$ python3 -q
>>> import numpy as np
>>> np.set_printoptions(precision=3, suppress=True, linewidth=160)
>>> def tidy(a):
...     return np.round(a, 3) + 0
... 
>>> K = np.array([[1, 0, 0], [0, 1, 0], [3, 3, 1]])
>>> tidy(np.linalg.eigvals(K))
array([1., 1., 1.])
>>> tidy(np.linalg.det(K[::-1]))
np.float64(-1.0)
>>> np.kron(np.eye(2, dtype=int), K)
array([[1, 0, 0, 0, 0, 0],
       [0, 1, 0, 0, 0, 0],
       [3, 3, 1, 0, 0, 0],
       [0, 0, 0, 1, 0, 0],
       [0, 0, 0, 0, 1, 0],
       [0, 0, 0, 3, 3, 1]])
>>> tidy(np.linalg.det(K.T))
np.float64(1.0)
>>> gram = K.T @ K
>>> (K @ K.T).shape
(3, 3)
>>> tidy(np.linalg.eigvalsh(gram)[::-1])
array([19.95,  1.  ,  0.05])
>>> np.diag(gram)
array([10, 10,  1])
>>> tidy(np.linalg.svd(K, compute_uv=False) ** 2)
array([19.95,  1.  ,  0.05])
>>> np.allclose(gram, gram.T)
True
>>> gram
array([[10,  9,  3],
       [ 9, 10,  3],
       [ 3,  3,  1]])
>>> x0 = np.array([-3, 5, 9])
>>> h = np.maximum(K @ x0, 0)
>>> K * (h > 1e-9)[:, None]
array([[0, 0, 0],
       [0, 1, 0],
       [3, 3, 1]])
>>> A = np.load("mat.npy")
>>> A
array([[-8.005,  7.988, -7.985,  8.012],
       [-7.998,  7.982, -8.009,  8.001],
       [ 3.989, -3.997,  3.994, -3.959],
       [-9.964,  9.962, -9.982,  9.987],
       [ 2.01 , -1.97 ,  2.03 , -2.   ]])
>>> f, g = A[0], A[4]
>>> tidy(f @ f)
np.float64(255.841)
>>> tidy(f @ g)
np.float64(-64.06)
>>> p = (f @ g) / (f @ f) * f
>>> tidy((g - p) @ f)
np.float64(0.0)
>>> tidy(p)
array([ 2.004, -2.   ,  1.999, -2.006])
>>> np.argsort(-np.linalg.norm(A, axis=0).round(6), kind="stable")[:3]
array([3, 2, 0])
>>> [round(float(x), 3) for x in np.linalg.svd(A, compute_uv=False)[:3]]
[31.451, 0.044, 0.036]
>>> np.linalg.matrix_rank(A, rtol=0.1)
np.int64(1)
>>> J = np.array([[3.0, 3.0, -3.0], [2.0, -2.0, 3.0], [0.0, 0.0, 7.0]])
>>> hat = np.triu(np.array([[-1, 1, 2], [-2, 3, -3], [2, 3, 3]]), 1) + np.eye(3)
>>> A2 = hat @ J @ np.linalg.inv(hat)
>>> hat @ J - J @ hat
array([[  2.,  -5.,  20.],
       [  0.,  -2., -31.],
       [  0.,   0.,   0.]])
>>> np.poly(A2)
array([ 1., -8., -5., 84.])
>>> np.linalg.matrix_rank(A2)
np.int64(3)
>>> np.trace(A2), np.trace(J)
(np.float64(8.0), np.float64(8.0))
>>> tidy(np.linalg.det(A2))
np.float64(-84.0)
